In [1]: import numpy as np

In [2]: np.set_printoptions(precision=3, suppress=True, linewidth=200)

In [3]: F = np.array([[3, 1, 1, 2], [0, 1, 3, 2]])

In [4]: F[:, 3] = 5 * F[:, 2]

In [5]: F
Out[5]: 
array([[ 3,  1,  1,  5],
       [ 0,  1,  3, 15]])

In [6]: x0 = np.array([9, 5, -4, 4])

In [7]: a = np.maximum(F @ x0, 0)

In [8]: np.tanh(F @ x0)
Out[8]: array([1., 1.])

In [9]: np.maximum(F @ x0, 0) - np.maximum(-F @ x0, 0)
Out[9]: array([48, 53])

In [10]: np.flatnonzero(a > 1e-9)
Out[10]: array([0, 1])

In [11]: M2 = np.array([[-1, 2, -2], [3, 2, 1]])

In [12]: W2 = np.kron(M2, F)

In [13]: np.linalg.matrix_rank(W2)
Out[13]: np.int64(4)

In [14]: print(round(float(np.linalg.norm(W2, 2)), 3), np.round(np.linalg.norm(M2, 2) * np.linalg.norm(F, 2), 3))
61.043 61.043

In [15]: K = np.load("dump.npy")

In [16]: print(K)
[[17  0  2  0]
 [ 1  2  0  0]
 [ 1  2  2  1]
 [ 1  2  0  7]]

In [17]: t3 = np.stack([K, 5 * K, K[::-1]])

In [18]: np.linalg.matrix_rank(t3.reshape(3, -1))
Out[18]: np.int64(2)

In [19]: np.linalg.matrix_rank(t3)
Out[19]: array([4, 4, 4])

In [20]: t3.shape
Out[20]: (3, 4, 4)

In [21]: (t3 @ K.T).shape
Out[21]: (3, 4, 4)

In [22]: np.linalg.norm(t3, axis=(1, 2))
Out[22]: array([19.026, 95.131, 19.026])

In [23]: hat = np.triu(np.array([[4, 5, 1, -4], [-1, -5, 3, -2], [3, 0, -3, 4], [-5, 5, -5, 5]]), 1) + np.eye(4)

In [24]: M2 = hat @ K @ np.linalg.inv(hat)

In [25]: M2
Out[25]: 
array([[   19.,   -91.,   258., -1165.],
       [    2.,    -6.,    22.,  -103.],
       [    5.,   -15.,    42.,  -149.],
       [    1.,    -3.,     8.,   -27.]])

In [26]: np.linalg.norm(M2, axis=0)
Out[26]: array([  19.774,   92.472,  262.442, 1179.307])

In [27]: round(np.linalg.norm(M2, 1), 3), np.round(np.linalg.norm(M2, np.inf), 3)
Out[27]: (np.float64(1444.0), np.float64(1533.0))

In [28]: np.linalg.norm(M2, axis=1).argmax()
Out[28]: np.int64(0)

In [29]: np.round(np.linalg.norm(M2[2], 1), 3), round(np.linalg.norm(M2[2], np.inf), 3)
Out[29]: (np.float64(211.0), np.float64(149.0))

In [30]: print(round(float(np.linalg.norm(M2, 2)), 3))
1211.808

In [31]: M2[2] @ M2[1]
Out[31]: np.float64(16371.0)

In [32]: round(np.linalg.norm(M2, "nuc"), 3)
Out[32]: np.float64(1223.541)

In [33]: f = np.array([1, 3, 3, 0])

In [34]: M2 = K + np.outer(f, np.eye(4)[3])

In [35]: round(np.linalg.det(M2) / np.linalg.det(K), 3), np.round(1 + np.linalg.solve(K, f)[3], 3)
Out[35]: (np.float64(0.571), np.float64(0.571))

In [36]: np.linalg.matrix_rank(M2 - K)
Out[36]: np.int64(1)

In [37]: x0 = np.array([3, 5, 1, 3])

In [38]: target = K @ x0

In [39]: target
Out[39]: array([53, 13, 18, 34])

In [40]: np.linalg.solve(K.T, K[3])
Out[40]: array([0., 0., 0., 1.])

In [41]: f = np.array([-1, 2, 1, -2]) + 0.5

In [42]: X = np.outer(f, f) / (f @ f)

In [43]: X
Out[43]: 
array([[ 0.023, -0.114, -0.068,  0.068],
       [-0.114,  0.568,  0.341, -0.341],
       [-0.068,  0.341,  0.205, -0.205],
       [ 0.068, -0.341, -0.205,  0.205]])

In [44]: np.trace(X)
Out[44]: np.float64(1.0)

In [45]: np.round(np.sort(np.abs(np.linalg.eigvals(X))), 3) + 0
Out[45]: array([0., 0., 0., 1.])

In [46]: np.allclose(X @ X.T, X.T @ X)
Out[46]: True

In [47]: (X - X.T) / 2
Out[47]: 
array([[0., 0., 0., 0.],
       [0., 0., 0., 0.],
       [0., 0., 0., 0.],
       [0., 0., 0., 0.]])

In [48]: X @ X
Out[48]: 
array([[ 0.023, -0.114, -0.068,  0.068],
       [-0.114,  0.568,  0.341, -0.341],
       [-0.068,  0.341,  0.205, -0.205],
       [ 0.068, -0.341, -0.205,  0.205]])

In [49]: (X + X.T) / 2
Out[49]: 
array([[ 0.023, -0.114, -0.068,  0.068],
       [-0.114,  0.568,  0.341, -0.341],
       [-0.068,  0.341,  0.205, -0.205],
       [ 0.068, -0.341, -0.205,  0.205]])

In [50]: np.linalg.matrix_power(X, 2)
Out[50]: 
array([[ 0.023, -0.114, -0.068,  0.068],
       [-0.114,  0.568,  0.341, -0.341],
       [-0.068,  0.341,  0.205, -0.205],
       [ 0.068, -0.341, -0.205,  0.205]])

In [51]: x0 = np.array([2, 0, 5, 6])

In [52]: np.linalg.eigvalsh(2 * X - np.eye(4))
Out[52]: array([-1., -1., -1.,  1.])

In [53]: np.abs(np.diag(np.linalg.qr(X)[1])) > 1e-9
Out[53]: array([ True, False, False, False])

In [54]: np.unique(X.round(6), axis=0).shape
Out[54]: (4, 4)

In [55]: A = np.array([[6, 1, 1],
    ...:     [0, 2, 0],
    ...:     [3, 2, 0],
    ...:     [0, 0, 0],
    ...:     [3, 1, 1],
    ...:     [0, 2, 0],
    ...:     [3, 1, 1],
    ...:     [3, 1, 1],
    ...:     [3, 1, 1],
    ...:     [0, 0, 0],
    ...:     [0, 0, 0],
    ...:     [3, 1, 1],
    ...:     [0, 0, 0],
    ...:     [0, 2, 0],
    ...:     [3, 1, 1],
    ...:     [6, 3, 1],
    ...:     [6, 1, 1]])

In [56]: dist = np.linalg.norm(A[:, None] - A[None], axis=-1)

In [57]: np.flatnonzero(dist[15] < dist.mean() / 2)
Out[57]: array([15])

In [58]: dist[15]
Out[58]: array([2.   , 6.164, 3.317, 6.782, 3.606, 6.164, 3.606, 3.606, 3.606, 6.782, 6.782, 3.606, 6.782, 6.164, 3.606, 0.   , 2.   ])

In [59]: dist[15].round(6).argsort(kind="stable")[:4]
Out[59]: array([15,  0, 16,  2])

In [60]: print(dist.mean(axis=1).argmax())
15

In [61]: np.linalg.norm(A, axis=1)
Out[61]: array([6.164, 2.   , 3.606, 0.   , 3.317, 2.   , 3.317, 3.317, 3.317, 0.   , 0.   , 3.317, 0.   , 2.   , 3.317, 6.782, 6.164])

In [62]: dist[:5, :5]
Out[62]: 
array([[0.   , 6.164, 3.317, 6.164, 3.   ],
       [6.164, 0.   , 3.   , 2.   , 3.317],
       [3.317, 3.   , 0.   , 3.606, 1.414],
       [6.164, 2.   , 3.606, 0.   , 3.317],
       [3.   , 3.317, 1.414, 3.317, 0.   ]])

In [63]: def softmax(z):
    ...:     e = np.exp(z - z.max(axis=-1, keepdims=True))
    ...:     return e / e.sum(axis=-1, keepdims=True)
    ...: 

In [64]: softmax(A[7] + 4)
Out[64]: array([0.787, 0.107, 0.107])

In [65]: softmax(A[7])
Out[65]: array([0.787, 0.107, 0.107])

In [66]: S = A @ A.T / np.sqrt(3)

In [67]: softmax(S).round(6).argmax(axis=1)
Out[67]: array([15, 15, 15,  0, 15, 15, 15, 15, 15,  0,  0, 15,  0, 15, 15, 15, 15])

In [68]: softmax(S)[7] @ A
Out[68]: array([5.978, 2.219, 0.999])

In [69]: x0 = np.array([1, 5, 3])

In [70]: target = A @ x0

In [71]: np.linalg.lstsq(A, target)[0]
Out[71]: array([1., 5., 3.])

In [72]: print(target)
[14 10 13  0 11 10 11 11 11  0  0 11  0 10 11 24 14]

In [73]: np.linalg.solve(A.T @ A, A.T @ target)
Out[73]: array([1., 5., 3.])

In [74]: rng = np.random.default_rng(51327)

In [75]: target = target + 0.1 * rng.normal(size=17)

In [76]: target
Out[76]: array([13.981, 10.13 , 13.147,  0.132, 11.013,  9.991, 10.927, 10.824, 10.983,  0.172,  0.047, 10.851, -0.005,  9.99 , 11.134, 23.984, 13.911])

In [77]: b, *_ = np.linalg.lstsq(A, target)

In [78]: np.round(A.T @ (target - A @ b), 3) + 0
Out[78]: array([0., 0., 0.])

In [79]: print(round(float(np.linalg.norm(target - A @ b)), 3))
0.372

In [80]: mat = np.load("run4.npy")

In [81]: mat
Out[81]: 
array([[-0.038, -4.145,  0.19 ],
       [-1.161, -5.612, -1.302],
       [-0.534, -6.252, -0.172],
       [-0.882, -5.999, -1.317],
       [-0.731, -5.487, -0.01 ],
       [ 0.946, -5.089,  0.11 ],
       [ 0.087, -3.579, -2.931],
       [-0.833, -4.468, -0.338],
       [-1.794, -4.432, -1.103],
       [ 1.035, -4.933,  2.896],
       [ 0.028, -4.727,  0.45 ],
       [-0.978, -5.013,  0.912],
       [-0.689, -6.656, -0.607],
       [-1.212, -5.184, -0.801],
       [ 1.845, -5.766, -0.909],
       [-0.317, -5.939, -1.767],
       [-0.052, -5.774,  0.105]])

In [82]: hat = mat @ np.linalg.solve(mat.T @ mat, mat.T)

In [83]: np.round(np.trace(hat), 3)
Out[83]: np.float64(3.0)

In [84]: np.round(np.linalg.eigvalsh(hat), 3) + 0
Out[84]: array([0., 0., 0., 0., 0., 0., 0., 0., 0., 0., 0., 0., 0., 0., 1., 1., 1.])

In [85]: hat @ mat[:, 0]
Out[85]: array([-0.038, -1.161, -0.534, -0.882, -0.731,  0.946,  0.087, -0.833, -1.794,  1.035,  0.028, -0.978, -0.689, -1.212,  1.845, -0.317, -0.052])

In [86]: np.linalg.matrix_rank(np.eye(17) - hat)
Out[86]: np.int64(14)

In [87]: z = mat[:, 0] > np.median(mat[:, 0])

In [88]: f = mat[z].mean(axis=0) - mat[~z].mean(axis=0)

In [89]: f
Out[89]: array([1.421, 0.462, 0.294])

In [90]: print(((mat - mat.mean(axis=0)) @ f > 0).astype(int))
[1 0 0 0 0 1 1 0 0 1 1 0 0 0 1 0 1]

In [91]: Xs = mat - mat.mean(axis=0)

In [92]: U, sig, vt = np.linalg.svd(Xs, full_matrices=False)

In [93]: np.abs(vt[0]).argmax()
Out[93]: np.int64(2)

In [94]: round((sig ** 2).sum() ** 2 / (sig ** 4).sum(), 3)
Out[94]: np.float64(2.466)

In [95]: sig
Out[95]: array([5.221, 3.425, 3.222])

In [96]: np.searchsorted(np.cumsum(sig ** 2) / (sig ** 2).sum(), 0.9) + 1
Out[96]: np.int64(3)

In [97]: vt[0] * np.sign(vt[0, np.abs(vt[0]).argmax()])
Out[97]: array([ 0.356, -0.012,  0.934])

In [98]: np.abs(U[:, 0]).argmax()
Out[98]: np.int64(9)

In [99]: sig ** 2 / (sig ** 2).sum()
Out[99]: array([0.552, 0.238, 0.21 ])

In [100]: x0 = np.array([3, 3, 1])

In [101]: a = np.maximum(mat @ x0, 0)

In [102]: np.maximum(mat @ (3 * x0), 0)
Out[102]: array([0., 0., 0., 0., 0., 0., 0., 0., 0., 0., 0., 0., 0., 0., 0., 0., 0.])

In [103]: dist = np.linalg.norm(mat[:, None] - mat[None], axis=-1)

In [104]: dist[15].round(6).argsort(kind="stable")[:4]
Out[104]: array([15,  3,  1, 12])

In [105]: print(np.linalg.matrix_rank(dist ** 2))
5

In [106]: np.unravel_index(dist.round(6).argmax(), dist.shape)
Out[106]: (np.int64(6), np.int64(9))

In [107]: W0 = np.loadtxt("out18.csv", delimiter=",")

In [108]: W0
Out[108]: 
array([[18., 56., 27.],
       [ 0.,  0.,  0.],
       [26., 52., 51.],
       [23., 47., 45.],
       [ 0.,  0.,  0.],
       [ 0.,  0.,  0.],
       [ 0.,  0.,  0.],
       [ 1., 32.,  0.],
       [ 5., 43.,  0.],
       [ 0.,  0.,  0.],
       [ 0.,  3.,  0.],
       [ 0.,  0.,  0.],
       [ 0.,  0.,  0.],
       [21., 74., 27.],
       [ 0.,  0.,  0.],
       [ 0.,  0.,  0.],
       [24., 40., 51.],
       [ 0.,  2.,  0.],
       [ 3., 31.,  0.],
       [17.,  0., 51.],
       [ 0.,  0.,  0.],
       [ 0.,  0.,  0.],
       [26., 39., 57.]])

In [109]: M2 = W0 + rng.integers(-2, 3, (23, 2)) @ rng.integers(-2, 3, (2, 3))

In [110]: M2
Out[110]: 
array([[18., 54., 29.],
       [-4.,  1., -5.],
       [30., 52., 55.],
       [23., 48., 44.],
       [-2., -2.,  0.],
       [-4., -2., -2.],
       [ 4., -2.,  6.],
       [ 5., 33.,  3.],
       [ 7., 45.,  0.],
       [ 2.,  0.,  2.],
       [-2.,  2., -1.],
       [ 0., -2.,  2.],
       [ 4.,  2.,  2.],
       [21., 76., 25.],
       [ 4.,  0.,  4.],
       [ 0., -1.,  1.],
       [24., 41., 50.],
       [ 2.,  2.,  2.],
       [ 5., 31.,  2.],
       [13.,  2., 45.],
       [ 0., -1.,  1.],
       [-4.,  1., -5.],
       [22., 39., 53.]])

In [111]: np.abs(M2 - W0).sum(axis=1)
Out[111]: array([ 4., 10.,  8.,  2.,  4.,  8., 12.,  8.,  4.,  4.,  4.,  4.,  8.,  4.,  8.,  2.,  2.,  4.,  4., 12.,  2., 10.,  8.])

In [112]: np.round(np.linalg.svd(M2 - W0, compute_uv=False), 3) + 0
Out[112]: array([19.505,  7.972,  0.   ])

In [113]: J = np.load("data.npy")

In [114]: J
Out[114]: 
array([[0.25 , 0.5  , 0.25 ],
       [0.25 , 0.75 , 0.   ],
       [0.667, 0.   , 0.333]])

In [115]: w1 = np.array([[-1, -2, 2, -2, 2],
     ...:     [-1, 1, -1, 2, 1],
     ...:     [1, 1, -2, 2, 0],
     ...:     [-2, 0, 0, 1, 2]])

In [116]: b = np.array([1, 0, -1, -2, 2])

In [117]: act = np.maximum(X @ w1 + b, 0)

In [118]: print((act > 0).astype(int))
[[1 0 0 0 1]
 [1 1 0 0 1]
 [1 1 0 0 1]
 [1 0 0 0 1]]

In [119]: np.linalg.matrix_rank(act)
Out[119]: np.int64(3)

In [120]: act
Out[120]: 
array([[0.886, 0.   , 0.   , 0.   , 2.068],
       [1.568, 1.136, 0.   , 0.   , 1.659],
       [1.341, 0.682, 0.   , 0.   , 1.795],
       [0.659, 0.   , 0.   , 0.   , 2.205]])

In [121]: W2 = np.array([[-9, 4, -8], [4, -1, 4], [0, -1, 5], [6, 5, -1], [-8, 3, 8]])

In [122]: w1 @ W2
Out[122]: 
array([[-27,  -8,  28],
       [ 17,   9,  13],
       [  7,  15, -16],
       [  8,   3,  31]])

In [123]: w, evecs = np.linalg.eig(J)

In [124]: round(np.prod(w), 3)
Out[124]: np.float64(-0.104)

In [125]: np.sort(np.linalg.eigvals(J @ J))
Out[125]: array([0.039, 0.281, 1.   ])

In [126]: np.sort(np.linalg.eigvals(J.T))
Out[126]: array([-0.197,  0.53 ,  1.   ])

In [127]: np.round(J @ evecs[:, 0] - w[0] * evecs[:, 0], 3) + 0
Out[127]: array([0., 0., 0.])

In [128]: z = rng.permutation(3)

In [129]: z
Out[129]: array([0, 1, 2])

In [130]: M2 = J[z][:, z]

In [131]: M2
Out[131]: 
array([[0.25 , 0.5  , 0.25 ],
       [0.25 , 0.75 , 0.   ],
       [0.667, 0.   , 0.333]])

In [132]: np.sort(np.abs(np.linalg.eigvals(M2)))
Out[132]: array([0.197, 0.53 , 1.   ])

In [133]: np.allclose(M2, J)
Out[133]: True

In [134]: np.trace(M2)
Out[134]: np.float64(1.333)
